% ipython --no-banner

In [1]: import numpy as np

In [2]: import numpy.linalg as la

In [3]: np.set_printoptions(suppress=True, linewidth=120)

In [4]: def rd(a):
   ...:     return np.round(a, 3) + 0
   ...: 

In [5]: basis = np.array([[-0.1, 0.0, 0.9]])

In [6]: rng = np.random.default_rng(81)

In [7]: M = np.array([[-1], [0], [-2], [1], [3], [0], [3], [-2], [1], [-3]]) @ basis + 0.02 * rng.normal(size=(10, 3))

In [8]: print(rd(M))
[[ 0.111  0.016 -0.914]
 [ 0.01   0.025  0.001]
 [ 0.227  0.023 -1.805]
 [-0.087  0.012  0.927]
 [-0.294 -0.036  2.708]
 [ 0.014  0.004  0.011]
 [-0.322  0.027  2.704]
 [ 0.177 -0.011 -1.801]
 [-0.089 -0.012  0.939]
 [ 0.291 -0.009 -2.718]]

In [9]: O, r_ = la.qr(M)

In [10]: print(O.shape, r_.shape)
(10, 3) (3, 3)

In [11]: A2 = M + rng.integers(-2, 3, (10, 1)) @ rng.integers(-2, 3, (1, 3))

In [12]: print(rd(A2))
[[ 1.111 -0.984  1.086]
 [ 1.01  -0.975  2.001]
 [ 2.227 -1.977  2.195]
 [-2.087  2.012 -3.073]
 [ 0.706 -1.036  4.708]
 [ 2.014 -1.996  4.011]
 [-2.322  2.027 -1.296]
 [-0.823  0.989 -3.801]
 [-1.089  0.988 -1.061]
 [-0.709  0.991 -4.718]]

In [13]: print(rd(la.svd(A2 - M, compute_uv=False)))
[11.489  0.     0.   ]

In [14]: print(rd(A2 - M))
[[ 1. -1.  2.]
 [ 1. -1.  2.]
 [ 2. -2.  4.]
 [-2.  2. -4.]
 [ 1. -1.  2.]
 [ 2. -2.  4.]
 [-2.  2. -4.]
 [-1.  1. -2.]
 [-1.  1. -2.]
 [-1.  1. -2.]]

In [15]: O, V = la.qr(A2[:, :2])[0], la.qr(A2[:, 2:])[0]

In [16]: sig = la.svd(O.T @ V, compute_uv=False)

In [17]: print((sig > 0.9).sum())
1

In [18]: print(rd(la.norm(O @ O.T - V @ V.T, 2)))
1.0

In [19]: J = np.loadtxt("sample6.csv", delimiter=",")

In [20]: print(rd(J))
[[ 0.039 -0.071 -0.149 -0.102]
 [-0.071  0.127  0.269  0.184]
 [-0.149  0.269  0.568  0.388]
 [-0.102  0.184  0.388  0.266]]

In [21]: # looks like rank 1

In [22]: T = np.stack([J, -3 * J, J[::-1]])

In [23]: print(rd(np.einsum("bij,cij->bc", T, T)))
[[ 1.    -3.     0.333]
 [-3.     9.    -1.   ]
 [ 0.333 -1.     1.   ]]

In [24]: print(rd(la.det(T)))
[0. 0. 0.]

In [25]: print(la.matrix_rank(T))
[1 1 1]

In [26]: print(rd(la.norm(T, axis=(1, 2))))
[1. 3. 1.]

In [27]: print(la.matrix_rank(T.reshape(3, -1)))
2

In [28]: print((T @ J.T).shape)
(3, 4, 4)

In [29]: u, v = J[1], J[2]

In [30]: print(rd(u @ v))
0.269

In [31]: p = (u @ v) / (u @ u) * u

In [32]: print(la.matrix_rank(np.outer(u, v)))
1

In [33]: print(rd((v - p) @ u))
0.0

In [34]: print(rd(la.norm(u + v) ** 2 + la.norm(u - v) ** 2))
1.39

In [35]: print(rd(p))
[-0.149  0.269  0.568  0.388]

In [36]: left, sig, Vt = la.svd(J)

In [37]: V = Vt[:(sig > 1e-8).sum()]

In [38]: vec = J[3] + 5 * J[2] + rng.integers(2) * np.eye(4)[2]

In [39]: print(rd(vec))
[-0.849  1.528  4.226  2.208]

In [40]: print(rd(la.norm(vec - V.T @ V @ vec)))
0.658

In [41]: print(np.allclose(V.T @ V @ vec, vec))
False

In [42]: print(la.matrix_rank(np.vstack([J, vec])))
2

In [43]: proj = np.triu(np.array([[4, 7, -2, -6], [2, 1, 5, -2], [-4, 8, 0, 1], [-8, -9, 9, 2]]), 1) + np.eye(4)

In [44]: A2 = proj @ J @ la.inv(proj)

In [45]: print(rd(np.poly(A2)))
[ 1. -1.  0.  0.  0.]

In [46]: print(np.trace(A2), np.trace(J))
1.0 1.0

In [47]: A2 = J / np.sqrt((J ** 2).mean(axis=1, keepdims=True))

In [48]: print(la.matrix_rank(J - J.mean(axis=1, keepdims=True)))
1

In [49]: print(la.matrix_rank(A2) == la.matrix_rank(J))
True

In [50]: print(rd(la.norm(A2, axis=1)))
[2. 2. 2. 2.]

In [51]: K = np.array([[0.0, -1.0, 0.0], [-1.0, -1.0, -1.0], [0.0, -1.0, 3.0]])

In [52]: # equal to its transpose

In [53]: O, r_ = la.qr(K)

In [54]: print(abs(r_[0, 0]), rd(la.norm(K[:, 0])))
1.0 1.0

In [55]: print(rd(np.trace(O @ O.T)))
3.0

In [56]: print(rd(O.T @ O))
[[1. 0. 0.]
 [0. 1. 0.]
 [0. 0. 1.]]

In [57]: F = np.loadtxt("out13.csv", delimiter=",")

In [58]: print(rd(F))
[[-0.371  0.928]
 [ 0.928  0.371]]

In [59]: A2 = la.inv(F)

In [60]: print(rd(A2))
[[-0.371  0.928]
 [ 0.928  0.371]]

In [61]: print(rd(la.cond(F)))
1.0

In [62]: print(rd(la.inv(A2)))
[[-0.371  0.928]
 [ 0.928  0.371]]

In [63]: print(rd(F @ A2))
[[1. 0.]
 [0. 1.]]

In [64]: idx = rng.permutation(2)

In [65]: A2 = F[:, idx] * rng.choice([-1, 1], 2)

In [66]: print(rd(A2))
[[ 0.371  0.928]
 [-0.928  0.371]]

In [67]: left, _, Vt = la.svd(F.T @ A2)

In [68]: print(rd(la.lstsq(F, A2)[0]))
[[-1.  0.]
 [ 0.  1.]]

In [69]: print(idx)
[0 1]

In [70]: evals, V = la.eig(F)

In [71]: print(rd(np.sort(la.eigvals(la.inv(F)))))
[-1.  1.]

In [72]: print(rd(np.sort(la.eigvals(F.T))))
[-1.  1.]

In [73]: A2 = F / np.sqrt((F ** 2).mean(axis=1, keepdims=True))

In [74]: print(la.matrix_rank(A2) == la.matrix_rank(F))
True

In [75]: print(rd(A2[1]))
[1.313 0.525]

In [76]: print(rd(la.norm(A2, axis=1)))
[1.414 1.414]

In [77]: vec = np.array([2, 5])

In [78]: print(rd(la.norm(vec)), rd(la.norm(F @ vec)))
5.385 5.385

In [79]: A = np.load("mat.npy")

In [80]: print(A)
[[ -9.257   1.428  -5.665]
 [  0.683  -4.956   2.31 ]
 [-10.493   0.424  -5.236]
 [ -1.673   0.966   0.505]
 [ -8.969   2.004  -3.743]
 [ -9.371   0.553  -4.91 ]
 [ -0.635   1.92    0.21 ]
 [ -0.176  -4.316   3.619]
 [ -1.589   0.8     0.768]
 [ -1.012   0.744  -0.194]
 [  0.788  -4.644   2.231]]

In [81]: idx = A[:, 1] > np.median(A[:, 1])

In [82]: u = A[idx].mean(axis=0) - A[~idx].mean(axis=0)

In [83]: print(np.argsort(-np.abs(u).round(6), kind="stable"))
[1 2 0]

In [84]: print(rd(u))
[-1.161  3.456 -1.222]

In [85]: A2 = np.array([[1, 1], [1, -1]])

In [86]: mat = np.kron(A2, np.kron(A2, A2))[rng.permutation(8)][:3]

In [87]: print(mat)
[[ 1 -1  1 -1 -1  1 -1  1]
 [ 1  1 -1 -1  1  1 -1 -1]
 [ 1 -1 -1  1  1 -1 -1  1]]

In [88]: A2 = mat / np.sqrt((mat ** 2).mean(axis=1, keepdims=True))

In [89]: print(la.matrix_rank(mat - mat.mean(axis=1, keepdims=True)))
3

In [90]: print(la.matrix_rank(A2) == la.matrix_rank(mat))
True

In [91]: print(mat - mat.mean(axis=1, keepdims=True))
[[ 1. -1.  1. -1. -1.  1. -1.  1.]
 [ 1.  1. -1. -1.  1.  1. -1. -1.]
 [ 1. -1. -1.  1.  1. -1. -1.  1.]]

In [92]: Xc = M - M.mean(axis=0)

In [93]: left, sig, Vt = la.svd(Xc, full_matrices=False)

In [94]: print((np.sign(left[:, 0]) == np.sign(left[0, 0])).astype(int))
[1 1 1 0 0 0 0 1 0 1]

In [95]: print(rd(Vt[0] * np.sign(Vt[0, np.abs(Vt[0]).argmax()])))
[-0.11  -0.001  0.994]

In [96]: print(rd((sig ** 2).sum() ** 2 / (sig ** 4).sum()))
1.0

In [97]: C2 = mat.T @ mat

In [98]: print(np.diag(C2))
[3 3 3 3 3 3 3 3]

In [99]: print(la.matrix_rank(C2))
3

In [100]: print(C2)
[[ 3 -1 -1 -1  1  1 -3  1]
 [-1  3 -1 -1  1  1  1 -3]
 [-1 -1  3 -1 -3  1  1  1]
 [-1 -1 -1  3  1 -3  1  1]
 [ 1  1 -3  1  3 -1 -1 -1]
 [ 1  1  1 -3 -1  3 -1 -1]
 [-3  1  1  1 -1 -1  3 -1]
 [ 1 -3  1  1 -1 -1 -1  3]]

In [101]: print(rd(la.svd(mat, compute_uv=False) ** 2))
[8. 8. 8.]

In [102]: print(np.trace(C2), (mat ** 2).sum())
24 24

In [103]: A2 = mat[0, 0] * mat[1:] - np.outer(mat[1:, 0], mat[0])

In [104]: print(A2)
[[ 0  2 -2  0  2  0  0 -2]
 [ 0  0 -2  2  2 -2  0  0]]

In [105]: print(la.matrix_rank(A2), la.matrix_rank(mat))
2 3

In [106]: print(mat[:, 0] / mat[0, 0])
[1. 1. 1.]

In [107]: data = np.load("data.npy")

In [108]: print(data)
[[ 0  2  0]
 [-3  0  0]
 [ 0  0  2]
 [ 0  0 -3]]

In [109]: proj = data @ la.solve(data.T @ data, data.T)

In [110]: print(rd(np.diag(proj)))
[1.    1.    0.308 0.692]

In [111]: print(proj @ data[:, 0])
[ 0. -3.  0.  0.]

In [112]: print(np.trace(proj))
3.0

In [113]: print(rd(la.eigvalsh(proj)))
[0. 1. 1. 1.]

In [114]: print(np.allclose(proj @ proj, proj))
True

In [115]: vec = np.array([-1, 0, 3])

In [116]: target = data @ vec

In [117]: print(rd(la.pinv(data) @ data))
[[1. 0. 0.]
 [0. 1. 0.]
 [0. 0. 1.]]

In [118]: print(target)
[ 0  3  6 -9]

In [119]: print(rd(la.solve(data.T @ data, data.T @ target)))
[-1.  0.  3.]

In [120]: print(rd(la.lstsq(data, target)[0]))
[-1.  0.  3.]

In [121]: target = target + 0.1 * rng.normal(size=4)

In [122]: print(rd(target))
[ 0.016  2.883  5.978 -9.044]

In [123]: coef, *_ = la.lstsq(data, target)

In [124]: print([round(float(la.norm(la.solve(data.T @ data + lam * np.eye(3), data.T @ target))), 2) for lam in (0, 1, 10, 100)])
[3.16, 2.92, 1.76, 0.35]

In [125]: print(rd(la.norm(target - data @ coef)))
0.043
